% python3 -q
>>> import numpy as np
>>> np.set_printoptions(precision=1, suppress=True, linewidth=160, legacy="1.25")
>>> arr = np.load("arr.npy")
>>> arr
array([[ 0.9, -0.1,  0.4],
       [-0.1,  0.9,  0.4],
       [ 0.4,  0.4, -0.9]])
>>> w, vecs = np.linalg.eig(arr)
>>> np.sort(np.linalg.eigvals(np.linalg.inv(arr)))
array([-1.,  1.,  1.])
>>> np.round(arr @ vecs[:, 0] - w[0] * vecs[:, 0], 1) + 0
array([0., 0., 0.])
>>> F = np.load("m.npy")
>>> F
array([[-2, -2],
       [ 0, -5]])
>>> W = np.array([[-3, -2], [0, 1], [-2, 2]])
>>> beta = np.array([-3, -2])
>>> act = np.maximum(arr @ W + beta, 0)
>>> (act > 0).mean(axis=0)
array([0., 0.])
>>> (act > 0).astype(int)
array([[0, 0],
       [0, 0],
       [0, 0]])
>>> np.linalg.matrix_rank(act)
0
>>> basis = np.array([[-5, -5, -3], [4, 1, 6]])
>>> W @ basis
array([[ 7, 13, -3],
       [ 4,  1,  6],
       [18, 12, 18]])
>>> act @ basis
array([[0., 0., 0.],
       [0., 0., 0.],
       [0., 0., 0.]])
>>> x0 = np.array([4, 2])
>>> target = F @ x0
>>> beta, lr = np.zeros(2), 1 / np.linalg.norm(F, 2) ** 2
>>> for i in range(30):
...     beta -= lr * F.T @ (F @ beta - target)
...     if i % 5 == 0: print(i, round(np.linalg.norm(F @ beta - target), 1))
... 
0 5.9
5 3.2
10 1.8
15 1.0
20 0.5
25 0.3
>>> beta
array([3.9, 2. ])
>>> W0 = np.load("layer6.npy")
>>> W0
array([[-0.6, -0.2,  0.5],
       [ 0.8, -0.1,  0.3],
       [ 0. , -0.8, -0.6],
       [-0.2,  0.6, -0.5]])
>>> np.linalg.svd(W0, compute_uv=False)
array([1., 1., 1.])
>>> np.linalg.norm(W0, axis=0)
array([1., 1., 1.])
>>> W0.mean(axis=0)
array([ 0. , -0.1, -0.1])
>>> np.diff(W0, axis=0)
array([[ 1.4,  0.2, -0.2],
       [-0.8, -0.7, -0.9],
       [-0.2,  1.4,  0.1]])
>>> np.linalg.matrix_rank(W0)
3
>>> round(float(np.linalg.norm(W0)), 1)
1.7
>>> np.round(np.abs(W0).max(), 1)
0.8
>>> np.count_nonzero(W0)
11
>>> W0.sum(axis=1)
array([-0.3,  1. , -1.4, -0.1])
>>> np.linalg.svd(W0, compute_uv=False)
array([1., 1., 1.])
>>> m1 = np.load("data.npy")
>>> m1
array([[ 4. ,  2.8, -8.2],
       [-2.6,  7.7,  3. ],
       [ 7.6,  0.4,  4.8]])
>>> u = np.array([0, 1, 2])
>>> B = arr + np.outer(u, np.eye(3)[0])
>>> B
array([[ 0.9, -0.1,  0.4],
       [ 0.9,  0.9,  0.4],
       [ 2.4,  0.4, -0.9]])
>>> np.linalg.matrix_rank(np.linalg.inv(B) - np.linalg.inv(arr), tol=1e-8)
1
>>> np.linalg.norm(B, axis=1)
array([1. , 1.4, 2.5])
>>> round(np.linalg.norm(B) ** 2 / np.linalg.norm(B, 2) ** 2, 1)
1.2
>>> np.round(np.linalg.norm(B, 1), 1), round(float(np.linalg.norm(B, np.inf)), 1)
(4.2, 3.6)
>>> np.linalg.norm(B, axis=1).argmax()
2
>>> left, s, vt = np.linalg.svd(m1, full_matrices=False)
>>> s
array([10. ,  9. ,  8.1])
>>> np.round(vt @ vt.T, 1) + 0
array([[1., 0., 0.],
       [0., 1., 0.],
       [0., 0., 1.]])
>>> X = np.loadtxt("mat.csv", delimiter=",")
>>> X
array([[1. , 0. , 0. , 0. ],
       [0. , 0.3, 0.3, 0.3],
       [0. , 0.5, 0.5, 0. ],
       [0. , 0. , 0. , 1. ]])
>>> r = np.linalg.matrix_rank(X)
>>> r
3
>>> N = np.linalg.svd(X)[2][r:].T
>>> N.shape
(4, 1)
>>> np.linalg.matrix_rank(X.T @ X), np.linalg.matrix_rank(X @ X.T)
(3, 3)
>>> [int(np.linalg.matrix_rank(X[:, :j + 1])) for j in range(4)]
[1, 2, 2, 3]
>>> [int(np.linalg.matrix_rank(X[:i])) for i in range(1, len(X) + 1)]
[1, 2, 3, 3]
>>> np.round(N @ N.T, 1) + 0
array([[ 0. ,  0. ,  0. ,  0. ],
       [ 0. ,  0.5, -0.5,  0. ],
       [ 0. , -0.5,  0.5,  0. ],
       [ 0. ,  0. ,  0. ,  0. ]])
>>> [int(np.linalg.matrix_rank(np.delete(X, i, axis=0))) for i in range(4)]
[2, 3, 3, 3]
>>> np.round(X @ N, 1) + 0
array([[0.],
       [0.],
       [0.],
       [0.]])
>>> (X + X.T) / 2
array([[1. , 0. , 0. , 0. ],
       [0. , 0.3, 0.4, 0.2],
       [0. , 0.4, 0.5, 0. ],
       [0. , 0.2, 0. , 1. ]])
>>> round(float(np.linalg.det(X)), 1)
0.0
>>> np.allclose(X @ X.T, X.T @ X)
False
>>> np.sort(np.abs(np.linalg.eigvals(X)))
array([0. , 0.8, 1. , 1. ])
>>> round(np.abs(np.linalg.eigvals(X)).max(), 1)
1.0
